% python3 -q
>>> import numpy as np
>>> from numpy import linalg as LA
>>> np.set_printoptions(suppress=True, linewidth=100)
>>> J = np.loadtxt("test13.csv", delimiter=",")
>>> J
array([[1., 0., 0., 0., 0., 0., 0., 0., 0., 0.],
       [0., 1., 0., 0., 0., 0., 0., 0., 0., 0.],
       [1., 2., 1., 0., 0., 0., 0., 0., 0., 0.],
       [0., 2., 3., 1., 0., 0., 0., 0., 0., 0.],
       [1., 3., 1., 2., 1., 0., 0., 0., 0., 0.],
       [1., 2., 2., 0., 0., 1., 0., 0., 0., 0.],
       [2., 0., 2., 3., 3., 3., 1., 0., 0., 0.],
       [1., 3., 3., 1., 1., 0., 2., 1., 0., 0.],
       [3., 2., 1., 0., 1., 3., 2., 0., 1., 0.],
       [1., 1., 2., 0., 3., 1., 1., 3., 0., 1.]])
>>> # triangular: eigenvalues sit on the diagonal
>>> f, v = J[5], J[7]
>>> f @ v
np.float64(13.0)
>>> f @ f
np.float64(10.0)
>>> p = (f @ v) / (f @ f) * f
>>> LA.matrix_rank(np.outer(f, v))
np.int64(1)
>>> p
array([1.3, 2.6, 2.6, 0. , 0. , 1.3, 0. , 0. , 0. , 0. ])
>>> round(float((v - p) @ f), 2)
-0.0
>>> rng = np.random.default_rng(69)
>>> ang = np.sort(rng.uniform(-2, 2, 33))
>>> arr = np.c_[ang, ang ** 2, ang ** 3] @ np.array([[-1, 0, -2, 0, 2, -1, 0, 1, 0, 1, -2, 2, 2, -2, 2],
...     [1, 2, -1, 1, 2, 0, 0, 1, -2, -2, 2, 0, -2, 1, -2],
...     [-2, -2, 1, -1, -2, -2, 2, -2, 1, 0, 1, 2, 0, -1, 1]])
>>> arr.round(2) + 0
array([[ 21.03,  22.93,  -7.53,  11.47,  19.  ,  17.17, -15.2 ,  17.1 , -15.33,  -9.7 ,   4.06,
        -19.13, -11.66,  15.4 , -19.27],
       [ 20.7 ,  22.57,  -7.37,  11.28,  18.66,  16.88, -14.93,  16.79, -15.1 ,  -9.59,   4.08,
        -18.84, -11.55,  15.19, -19.01],
       [ 19.96,  21.74,  -7.02,  10.87,  17.89,  16.24, -14.31,  16.1 , -14.58,  -9.35,   4.12,
        -18.17, -11.28,  14.73, -18.44],
       [ 15.02,  16.27,  -4.68,   8.14,  12.82,  12.03, -10.31,  11.56, -11.12,  -7.69,   4.27,
        -13.76,  -9.42,  11.59, -14.57],
       [  2.83,   2.7 ,   0.36,   1.35,   0.99,   2.1 ,  -1.24,   1.12,  -2.08,  -2.31,   2.54,
         -2.95,  -3.16,   3.06,  -3.79],
       [  2.64,   2.49,   0.41,   1.25,   0.84,   1.95,  -1.13,   0.98,  -1.93,  -2.19,   2.45,
         -2.78,  -3.02,   2.9 ,  -3.58],
       [  0.34,   0.16,   0.42,   0.08,  -0.34,   0.28,  -0.03,  -0.16,  -0.14,  -0.38,   0.61,
         -0.53,  -0.63,   0.58,  -0.64],
       [  0.14,   0.03,   0.22,   0.02,  -0.21,   0.12,   0.  ,  -0.1 ,  -0.03,  -0.15,   0.27,
         -0.24,  -0.27,   0.26,  -0.27],
       [  0.1 ,   0.02,   0.18,   0.01,  -0.17,   0.1 ,   0.  ,  -0.08,  -0.02,  -0.11,   0.2 ,
         -0.19,  -0.2 ,   0.2 ,  -0.21],
       [ -0.1 ,   0.02,  -0.23,   0.01,   0.24,  -0.11,   0.  ,   0.12,  -0.02,   0.08,  -0.19,
          0.22,   0.19,  -0.2 ,   0.19],
       [ -0.1 ,   0.02,  -0.23,   0.01,   0.25,  -0.11,   0.  ,   0.12,  -0.02,   0.09,  -0.2 ,
          0.23,   0.2 ,  -0.21,   0.2 ],
       [ -0.13,   0.04,  -0.32,   0.02,   0.34,  -0.16,   0.01,   0.17,  -0.04,   0.11,  -0.25,
          0.31,   0.26,  -0.28,   0.26],
       [ -0.16,   0.05,  -0.38,   0.03,   0.41,  -0.19,   0.01,   0.2 ,  -0.06,   0.11,  -0.29,
          0.37,   0.29,  -0.33,   0.3 ],
       [ -0.17,   0.06,  -0.42,   0.03,   0.45,  -0.21,   0.02,   0.22,  -0.07,   0.12,  -0.31,
          0.41,   0.31,  -0.36,   0.32],
       [ -0.28,   0.14,  -0.71,   0.07,   0.78,  -0.39,   0.07,   0.36,  -0.17,   0.11,  -0.4 ,
          0.71,   0.44,  -0.57,   0.47],
       [ -0.93,   0.29,  -1.57,   0.15,   1.72,  -1.44,   0.73,   0.5 ,  -0.66,  -0.31,  -0.04,
          2.16,   0.41,  -1.28,   0.77],
       [ -0.97,   0.29,  -1.6 ,   0.14,   1.74,  -1.49,   0.77,   0.49,  -0.67,  -0.33,  -0.01,
          2.22,   0.4 ,  -1.31,   0.78],
       [ -1.26,   0.24,  -1.77,   0.12,   1.89,  -1.94,   1.12,   0.38,  -0.8 ,  -0.53,   0.27,
          2.77,   0.29,  -1.53,   0.85],
       [ -1.49,   0.18,  -1.86,   0.09,   1.95,  -2.27,   1.38,   0.28,  -0.87,  -0.68,   0.49,
          3.15,   0.2 ,  -1.68,   0.9 ],
       [ -1.49,   0.18,  -1.86,   0.09,   1.95,  -2.28,   1.39,   0.28,  -0.88,  -0.69,   0.5 ,
          3.17,   0.2 ,  -1.68,   0.9 ],
       [ -1.7 ,   0.11,  -1.93,   0.06,   1.98,  -2.57,   1.64,   0.17,  -0.93,  -0.81,   0.7 ,
          3.51,   0.12,  -1.81,   0.94],
       [ -1.71,   0.11,  -1.93,   0.05,   1.99,  -2.6 ,   1.66,   0.16,  -0.94,  -0.82,   0.71,
          3.53,   0.11,  -1.82,   0.94],
       [ -2.27,  -0.11,  -2.05,  -0.06,   1.99,  -3.38,   2.32,  -0.17,  -1.05,  -1.16,   1.27,
          4.43,  -0.11,  -2.16,   1.05],
       [ -2.84,  -0.38,  -2.1 ,  -0.19,   1.91,  -4.15,   3.  ,  -0.55,  -1.12,  -1.48,   1.83,
          5.29,  -0.33,  -2.48,   1.17],
       [ -3.73,  -0.86,  -2.11,  -0.43,   1.68,  -5.33,   4.07,  -1.19,  -1.18,  -1.94,   2.71,
          6.6 ,  -0.68,  -2.96,   1.36],
       [ -3.92,  -0.97,  -2.1 ,  -0.48,   1.61,  -5.58,   4.29,  -1.34,  -1.18,  -2.04,   2.9 ,
          6.87,  -0.75,  -3.06,   1.4 ],
       [ -5.51,  -1.93,  -1.95,  -0.97,   0.98,  -7.63,   6.17,  -2.6 ,  -1.15,  -2.78,   4.41,
          9.08,  -1.33,  -3.88,   1.76],
       [ -5.55,  -1.96,  -1.94,  -0.98,   0.96,  -7.68,   6.22,  -2.63,  -1.15,  -2.8 ,   4.45,
          9.14,  -1.34,  -3.9 ,   1.77],
       [ -6.98,  -2.9 ,  -1.71,  -1.45,   0.26,  -9.48,   7.9 ,  -3.82,  -1.05,  -3.42,   5.78,
         11.06,  -1.84,  -4.61,   2.11],
       [ -7.33,  -3.14,  -1.65,  -1.57,   0.08,  -9.91,   8.31,  -4.12,  -1.01,  -3.56,   6.11,
         11.52,  -1.95,  -4.78,   2.2 ],
       [ -8.27,  -3.79,  -1.46,  -1.9 ,  -0.44, -11.08,   9.4 ,  -4.92,  -0.91,  -3.94,   6.96,
         12.76,  -2.26,  -5.25,   2.44],
       [ -8.79,  -4.15,  -1.34,  -2.08,  -0.73, -11.71,  10.  ,  -5.37,  -0.85,  -4.14,   7.43,
         13.42,  -2.43,  -5.5 ,   2.57],
       [-11.06,  -5.8 ,  -0.8 ,  -2.9 ,  -2.1 , -14.48,  12.63,  -7.37,  -0.52,  -4.99,   9.45,
         16.33,  -3.14,  -6.6 ,   3.18]])
>>> gram = np.cov(arr, rowvar=False)
>>> np.round(LA.eigvalsh(gram)[::-1], 2) + 0
array([461.79,  32.1 ,   3.73,   0.  ,   0.  ,   0.  ,   0.  ,   0.  ,   0.  ,   0.  ,   0.  ,
         0.  ,   0.  ,   0.  ,   0.  ])
>>> np.round(np.corrcoef(arr[:, 3], arr[:, 10])[0, 1], 2)
np.float64(0.06)
>>> np.round(np.median(arr, axis=0), 2)
array([-0.97,  0.05, -1.65,  0.03,  0.98, -1.49,  0.77,  0.16, -0.91, -1.16,  1.27,  2.22, -0.33,
       -1.31,  0.78])
